$ python -q
>>> import numpy as np
>>> from numpy import linalg as LA
>>> np.set_printoptions(precision=3, suppress=True, linewidth=160)
>>> def rnd(a):
...     return np.round(a, 3) + 0
... 
>>> J = np.load("m.npy")
>>> J
array([[ 2.091,  0.022, -3.809, -4.001, -0.159,  0.027,  0.093],
       [-1.943,  0.011,  3.706, -0.674,  0.06 ,  0.029, -0.083],
       [ 0.177, -0.19 , -5.852,  3.337,  0.627,  0.113,  0.13 ],
       [ 0.305,  0.2  ,  7.114, -0.308, -0.821,  0.018, -0.059],
       [-1.647,  0.078,  6.049,  3.36 , -0.269,  0.049, -0.389],
       [ 0.063,  0.114,  0.264, -3.279,  1.408, -0.01 , -0.206],
       [ 0.313, -0.257,  3.116,  0.356, -0.784,  0.048, -0.01 ],
       [ 0.096, -0.018, -0.126, -0.259,  0.278,  0.026,  0.004],
       [ 0.494,  0.091, -0.642,  0.404, -0.792,  0.158,  0.201],
       [-1.881, -0.076,  5.41 ,  3.152,  0.016, -0.094, -0.128],
       [ 1.316,  0.112, -0.616,  5.716,  0.155,  0.073, -0.056],
       [ 0.395,  0.281, -2.159, -0.121, -0.027, -0.01 ,  0.138],
       [ 1.172,  0.036,  0.521, -1.44 , -0.065,  0.019,  0.091],
       [-0.15 , -0.468,  5.214,  0.292,  0.08 ,  0.016, -0.009]])
>>> rnd(LA.norm(J) ** 2 / LA.norm(J, 2) ** 2)
np.float64(1.454)
>>> rnd(LA.norm(J[4] - J[13]))
np.float64(3.594)
>>> rnd(LA.norm(J, axis=0))
array([ 4.262,  0.699, 14.888,  9.74 ,  2.123,  0.245,  0.563])
>>> E = np.loadtxt("out1.csv", delimiter=",")
>>> E
array([[-0.993, -1.   ,  0.999,  0.217, -0.789,  0.996, -0.273, -0.264,  0.995],
       [-0.119,  0.862, -0.254, -0.874,  0.726,  0.611, -0.691, -0.31 , -0.06 ],
       [ 0.954,  0.996, -0.97 , -0.944,  0.635,  0.872,  0.979, -0.664,  0.859],
       [-0.834,  0.508,  0.604, -0.943,  0.845,  0.845, -0.979, -0.31 , -0.159],
       [ 0.845, -0.06 , -0.926,  0.254, -0.08 ,  0.862,  0.967,  0.345,  0.254],
       [-0.565, -0.129,  0.77 , -0.67 ,  0.03 ,  0.629, -0.129, -0.551,  0.859],
       [ 0.31 ,  0.973, -0.744, -0.966,  0.874,  0.894, -0.438, -0.43 ,  0.129],
       [ 0.664, -0.197, -0.854,  0.701, -0.08 , -0.149,  0.558,  0.617, -0.793],
       [ 0.592,  0.859, -0.388, -0.235, -0.07 , -0.572,  0.641, -0.38 ,  0.371],
       [-0.851, -0.968,  0.845,  0.09 , -0.1  ,  0.831, -0.691,  0.188,  0.345],
       [-0.975, -0.979,  0.932,  0.937,  0.09 , -0.986, -1.   ,  0.874, -0.998],
       [ 0.397,  0.831, -0.686, -0.872,  0.658,  0.91 ,  0.345, -0.3  ,  0.47 ],
       [-0.1  , -0.168, -0.515,  0.139,  0.454,  0.149, -0.753,  0.544, -0.879],
       [ 0.969,  0.999, -0.925, -0.438,  0.05 , -0.989,  0.903, -0.675, -0.01 ],
       [ 0.933,  0.938, -0.968,  0.869, -0.1  , -0.99 ,  0.405,  0.629, -0.982],
       [-0.02 ,  0.438, -0.808, -0.851,  0.864,  0.974, -0.686,  0.336, -0.623],
       [-0.986, -0.989,  0.914, -0.53 ,  0.749,  0.972, -0.998,  0.598, -0.789],
       [ 0.   , -0.954, -0.371,  0.972, -0.523, -0.814, -0.397,  0.862, -0.967],
       [ 0.935,  0.999, -0.978, -0.988,  0.894,  0.872,  0.834, -0.721,  0.641],
       [ 0.139, -0.119,  0.641,  0.827, -0.786, -0.978,  0.493, -0.207,  0.217]])
>>> cen = E - E.mean(axis=0)
>>> U, sv, Vh = LA.svd(cen, full_matrices=False)
>>> np.searchsorted(np.cumsum(sv ** 2) / (sv ** 2).sum(), 0.9) + 1
np.int64(3)
>>> A = np.loadtxt("test14.csv", delimiter=",")
>>> A
array([[ 1.536, -0.836, -0.804],
       [ 2.353,  0.784,  0.577],
       [-0.963, -0.536,  0.64 ]])
>>> W = np.array([[3, 0, 4, 5, 4, 5], [4, 1, 0, 0, 2, 1], [3, 3, 0, 1, 2, 5]])
>>> beta = np.array([0, 2, 1, 1, 3, 0])
>>> hid = np.maximum(A @ W + beta, 0)
>>> LA.matrix_rank(hid)
np.int64(3)
>>> rnd((hid > 0).mean(axis=0))
array([0.333, 0.667, 0.667, 0.667, 0.667, 0.667])
>>> C = np.array([[1, 3], [2, 2], [-3, -1], [-2, 0], [-2, -3], [-2, 3]])
>>> rnd(hid @ C)
array([[-54.56 , -16.264],
       [-98.1  ,  35.296],
       [  6.768,   6.768]])
>>> W @ C
array([[-37,   8],
       [  0,  11],
       [ -7,  24]])
>>> proj = np.triu(np.array([[0, -2, 3], [0, -3, 0], [0, -1, 2]]), 1) + np.eye(3)
>>> Y = proj @ A @ LA.inv(proj)
>>> np.trace(Y), rnd(np.trace(A))
(np.float64(2.96), np.float64(2.96))
>>> LA.matrix_rank(Y)
np.int64(3)
>>> rnd(LA.det(Y))
np.float64(3.376)
>>> rnd(Y)
array([[ -6.059, -16.13 ,  18.139],
       [  2.353,   5.49 ,  -6.482],
       [ -0.963,  -2.462,   3.529]])
>>> def softmax(z):
...     e = np.exp(z - z.max(axis=-1, keepdims=True))
...     return e / e.sum(axis=-1, keepdims=True)
... 
>>> rnd(softmax(Y[0] + -3))
array([0., 0., 1.])
>>> rnd(softmax(Y).sum(axis=1))
array([1., 1., 1.])
>>> scores = Y @ Y.T / np.sqrt(3)
>>> rnd(softmax(scores)[0] @ Y)
array([ -6.059, -16.13 ,  18.139])
>>> rnd(softmax(scores))
array([[1., 0., 0.],
       [0., 1., 0.],
       [1., 0., 0.]])
>>> rnd(softmax(scores + np.triu(np.full(scores.shape, -np.inf), 1)))
array([[1., 0., 0.],
       [0., 1., 0.],
       [1., 0., 0.]])
>>> rnd(np.einsum("ij,ji->", A, A))
np.float64(0.379)
>>> rnd(np.poly(A))
array([ 1.   , -2.96 ,  4.191, -3.376])
>>> rnd(np.einsum("ii->", A))
np.float64(2.96)
>>> t3 = np.stack([A, 2 * A, A[::-1]])
>>> LA.matrix_rank(t3)
array([3, 3, 3])
>>> rnd(np.einsum("bij,cij->bc", t3, t3))
array([[11.813, 23.626,  3.393],
       [23.626, 47.252,  6.786],
       [ 3.393,  6.786, 11.813]])
>>> t3.shape
(3, 3, 3)
>>> rnd(LA.det(t3))
array([ 3.376, 27.01 , -3.376])
>>> LA.matrix_rank(t3.reshape(3, -1))
np.int64(2)
>>> F = np.loadtxt("sample5.csv", delimiter=",")
>>> F
array([[-1.552, -0.745, -1.789],
       [ 0.295,  0.705, -0.126],
       [-0.699, -0.2  , -0.393],
       [ 1.001, -0.487,  0.853],
       [-0.015,  0.298, -0.362],
       [-3.661, -0.719, -2.491],
       [ 0.6  ,  0.459,  0.81 ],
       [ 2.361,  0.317,  1.132],
       [-9.088, -3.146, -5.808],
       [-1.803, -0.766, -1.14 ],
       [-3.025, -0.755, -1.757],
       [-2.399, -1.366, -2.014],
       [ 5.307,  1.479,  2.953],
       [-1.11 , -0.586, -0.761],
       [-3.239, -0.981, -1.963],
       [ 1.793,  0.759,  1.139],
       [ 6.552,  1.687,  4.225],
       [-3.056, -1.221, -1.968],
       [-7.359, -3.048, -5.166],
       [-2.646, -0.675, -1.424],
       [ 0.835,  0.026,  0.78 ],
       [-1.358, -0.419, -0.407],
       [ 1.711,  0.384,  0.894],
       [ 1.023, -0.084,  0.11 ],
       [-2.288, -1.066, -1.661],
       [ 1.197,  0.428,  0.907],
       [-0.5  , -0.251, -0.682],
       [-4.116, -1.327, -2.057],
       [-2.139, -0.915, -1.159],
       [ 0.524,  0.218,  0.575]])
>>> np.argsort(-LA.norm(F, axis=0).round(6), kind="stable")[:3]
array([0, 2, 1])
>>> LA.matrix_rank(F, rtol=0.1)
np.int64(1)
>>> [round(float(x), 3) for x in LA.svd(F, compute_uv=False)[:3]]
[21.891, 1.78, 1.447]
>>> proj = E @ LA.solve(E.T @ E, E.T)
>>> np.allclose(proj @ proj, proj)
True
>>> C = F[[7, 29]].astype(float)
>>> for _ in range(5):
...     z = LA.norm(F[:, None] - C, axis=-1).argmin(axis=1)
...     C = np.array([F[z == j].mean(axis=0) for j in range(2)])
... 
>>> z
array([1, 0, 1, 0, 0, 1, 0, 0, 1, 1, 1, 1, 0, 1, 1, 0, 0, 1, 1, 1, 0, 1, 0, 0, 1, 0, 1, 1, 1, 0])
>>> np.bincount(z)
array([13, 17])
>>> np.abs(C[1] - C[0]).argmax()
np.int64(0)
>>> cen = F - F.mean(axis=0)
>>> U, sv, Vh = LA.svd(cen, full_matrices=False)
>>> rnd(Vh[0] * np.sign(Vh[0, np.abs(Vh[0]).argmax()]))
array([0.814, 0.263, 0.518])
>>> (np.sign(U[:, 0]) == np.sign(U[0, 0])).astype(int)
array([1, 0, 0, 0, 0, 1, 0, 0, 1, 1, 1, 1, 0, 1, 1, 0, 0, 1, 1, 1, 0, 1, 0, 0, 1, 0, 0, 1, 1, 0])
>>> rnd(np.abs(Vh[-1]))
array([0.384, 0.425, 0.82 ])
>>> rnd(sv ** 2 / (sv ** 2).sum())
array([0.989, 0.006, 0.005])
>>> th = np.radians(90)
>>> r_ = np.eye(3)
>>> r_[2, 2] = r_[0, 0] = np.cos(th)
>>> r_[2, 0], r_[0, 2] = -np.sin(th), np.sin(th)
>>> rnd(r_)
array([[ 0.,  0.,  1.],
       [ 0.,  1.,  0.],
       [-1.,  0.,  0.]])
>>> Y = F @ r_.T
>>> rnd(LA.det(r_)), np.trace(r_)
(np.float64(1.0), np.float64(1.0))
>>> rnd(Y)
array([[-1.789, -0.745,  1.552],
       [-0.126,  0.705, -0.295],
       [-0.393, -0.2  ,  0.699],
       [ 0.853, -0.487, -1.001],
       [-0.362,  0.298,  0.015],
       [-2.491, -0.719,  3.661],
       [ 0.81 ,  0.459, -0.6  ],
       [ 1.132,  0.317, -2.361],
       [-5.808, -3.146,  9.088],
       [-1.14 , -0.766,  1.803],
       [-1.757, -0.755,  3.025],
       [-2.014, -1.366,  2.399],
       [ 2.953,  1.479, -5.307],
       [-0.761, -0.586,  1.11 ],
       [-1.963, -0.981,  3.239],
       [ 1.139,  0.759, -1.793],
       [ 4.225,  1.687, -6.552],
       [-1.968, -1.221,  3.056],
       [-5.166, -3.048,  7.359],
       [-1.424, -0.675,  2.646],
       [ 0.78 ,  0.026, -0.835],
       [-0.407, -0.419,  1.358],
       [ 0.894,  0.384, -1.711],
       [ 0.11 , -0.084, -1.023],
       [-1.661, -1.066,  2.288],
       [ 0.907,  0.428, -1.197],
       [-0.682, -0.251,  0.5  ],
       [-2.057, -1.327,  4.116],
       [-1.159, -0.915,  2.139],
       [ 0.575,  0.218, -0.524]])
>>> K = np.load("case17.npy")
>>> K
array([[-0.3  ,  2.708,  0.7  ,  2.   ,  0.9  ,  1.1  ,  1.   ],
       [-0.2  ,  2.724, -0.6  ,  0.   ,  0.9  ,  0.3  , -0.5  ],
       [-1.1  ,  3.611, -0.1  , -1.1  ,  1.2  ,  0.9  ,  0.1  ],
       [ 0.6  ,  2.399, -0.1  ,  0.2  ,  0.8  , -0.9  ,  0.1  ],
       [-0.3  ,  3.014,  0.5  ,  1.3  ,  1.   ,  1.6  ,  0.8  ],
       [ 2.   ,  1.832,  1.3  ,  0.1  ,  0.6  , -0.7  ,  1.9  ],
       [ 0.5  , -0.309, -1.5  , -1.2  , -0.1  ,  1.3  , -1.2  ],
       [-1.8  , -1.821,  0.5  , -0.8  , -0.6  ,  1.   ,  0.6  ],
       [-0.5  , -1.203, -0.4  ,  0.9  , -0.4  , -0.5  ,  0.6  ],
       [ 1.6  ,  4.466, -1.3  , -0.3  ,  1.5  ,  0.7  , -2.3  ],
       [ 1.1  , -7.203, -2.5  , -0.5  , -2.4  ,  0.3  , -0.5  ],
       [-1.   , -8.37 ,  0.3  ,  0.3  , -2.8  , -0.2  , -0.8  ],
       [-1.8  ,  3.601, -0.7  , -0.3  ,  1.2  , -0.5  , -0.1  ],
       [ 0.   ,  1.532,  0.5  ,  0.5  ,  0.5  ,  0.1  , -0.5  ],
       [ 0.2  , -3.005,  1.   , -1.8  , -1.   ,  0.5  , -0.1  ],
       [-0.5  ,  2.693,  0.1  ,  0.8  ,  0.9  ,  0.5  , -1.1  ],
       [ 0.5  , -1.223,  0.8  ,  0.8  , -0.4  ,  1.1  , -0.6  ],
       [-0.7  , -4.2  ,  0.7  ,  1.3  , -1.4  ,  0.3  ,  0.3  ],
       [ 0.1  ,  0.881,  0.3  , -0.7  ,  0.3  , -1.5  , -0.3  ],
       [-0.4  , -0.897,  1.9  , -1.2  , -0.3  , -1.2  , -0.9  ],
       [ 1.3  ,  5.692, -0.3  ,  0.6  ,  1.9  ,  1.8  ,  1.6  ],
       [-0.9  , -1.202,  1.2  , -0.3  , -0.4  , -0.6  ,  0.4  ],
       [ 0.7  , -1.813,  0.9  ,  1.2  , -0.6  ,  1.6  ,  0.5  ],
       [-1.6  ,  1.21 , -2.1  , -1.3  ,  0.4  ,  1.9  ,  0.7  ],
       [-1.9  , -2.722,  1.5  , -1.3  , -0.9  , -0.2  ,  0.1  ]])
>>> proj = K @ LA.solve(K.T @ K, K.T)
>>> rnd(LA.eigvalsh(proj))
array([0., 0., 0., 0., 0., 0., 0., 0., 0., 0., 0., 0., 0., 0., 0., 0., 0., 0., 1., 1., 1., 1., 1., 1., 1.])
>>> Y = np.c_[K[:, :3] @ np.array([[0, 7, 5], [4, 3, 2], [8, 2, 3]]), np.array([1, -1, -5, 0, 3, -8, 5, -8, 7, 5, 4, 5, 3, 7, -1, -2, 7, 7, -5, 8, -2, -9, 8, -4, -4])]
>>> rnd(Y)
array([[ 16.432,   7.424,   6.016,   1.   ],
       [  6.096,   5.572,   2.648,  -1.   ],
       [ 13.644,   2.933,   1.422,  -5.   ],
       [  8.796,  11.197,   7.498,   0.   ],
       [ 16.056,   7.942,   6.028,   3.   ],
       [ 17.728,  22.096,  17.564,  -8.   ],
       [-13.236,  -0.427,  -2.618,   5.   ],
       [ -3.284, -17.063, -11.142,  -8.   ],
       [ -8.012,  -7.909,  -6.106,   7.   ],
       [  7.464,  21.998,  13.032,   5.   ],
       [-48.812, -18.909, -16.406,   4.   ],
       [-31.08 , -31.51 , -20.84 ,   5.   ],
       [  8.804,  -3.197,  -3.898,   3.   ],
       [ 10.128,   5.596,   4.564,   7.   ],
       [ -4.02 ,  -5.615,  -2.01 ,  -1.   ],
       [ 11.572,   4.779,   3.186,  -2.   ],
       [  1.508,   1.431,   2.454,   7.   ],
       [-11.2  , -16.1  ,  -9.8  ,   7.   ],
       [  5.924,   3.943,   3.162,  -5.   ],
       [ 11.612,  -1.691,   1.906,   8.   ],
       [ 20.368,  25.576,  16.984,  -2.   ],
       [  4.792,  -7.506,  -3.304,  -9.   ],
       [ -0.052,   1.261,   2.574,   8.   ],
       [-11.96 , -11.77 , -11.88 ,  -4.   ],
       [  1.112, -18.466, -10.444,  -4.   ]])
>>> LA.matrix_rank(np.c_[K, Y])
np.int64(8)
>>> rnd(LA.norm(LA.qr(K)[0].T @ Y, axis=0) ** 2 / ((Y ** 2).sum(axis=0) + 1e-12))
array([1.   , 1.   , 1.   , 0.517])
>>> rnd(LA.lstsq(K, Y[:, 0])[0])
array([0., 4., 8., 0., 0., 0., 0.])
>>> cen = (Y - Y.mean(axis=0)) / Y.std(axis=0)
>>> rnd(cen.std(axis=0))
array([1., 1., 1., 1.])
>>> np.argwhere(np.abs(cen) > 2)
array([[10,  0],
       [11,  0],
       [11,  1],
       [11,  2]])
>>> beta = LA.lstsq(np.delete(cen, 0, axis=1), cen[:, 0])[0]
>>> rnd(beta)
array([-1.229,  2.004, -0.184])
>>> rnd(1 - np.var(cen[:, 0] - np.delete(cen, 0, axis=1) @ beta))
np.float64(0.753)
>>> np.unravel_index(np.abs(K).argmax(), K.shape)
(np.int64(11), np.int64(1))
>>> K.shape
(25, 7)
>>> rnd(K.sum(axis=0))
array([-4.4  ,  2.395,  2.6  , -0.8  ,  0.8  ,  8.7  , -0.2  ])
>>> LA.matrix_rank(K)
np.int64(7)
>>> mat = np.array([[0.1, -3.0, -3.0], [-2.0, 1.1, -1.0], [0.0, -3.0, -2.9]])
>>> LA.matrix_rank(mat, rtol=0.1)
np.int64(2)
>>> rnd(LA.norm(mat, 2) / LA.norm(mat))
np.float64(0.922)
>>> rnd(np.abs(LA.svd(mat)[2][-1]))
array([0.596, 0.568, 0.568])
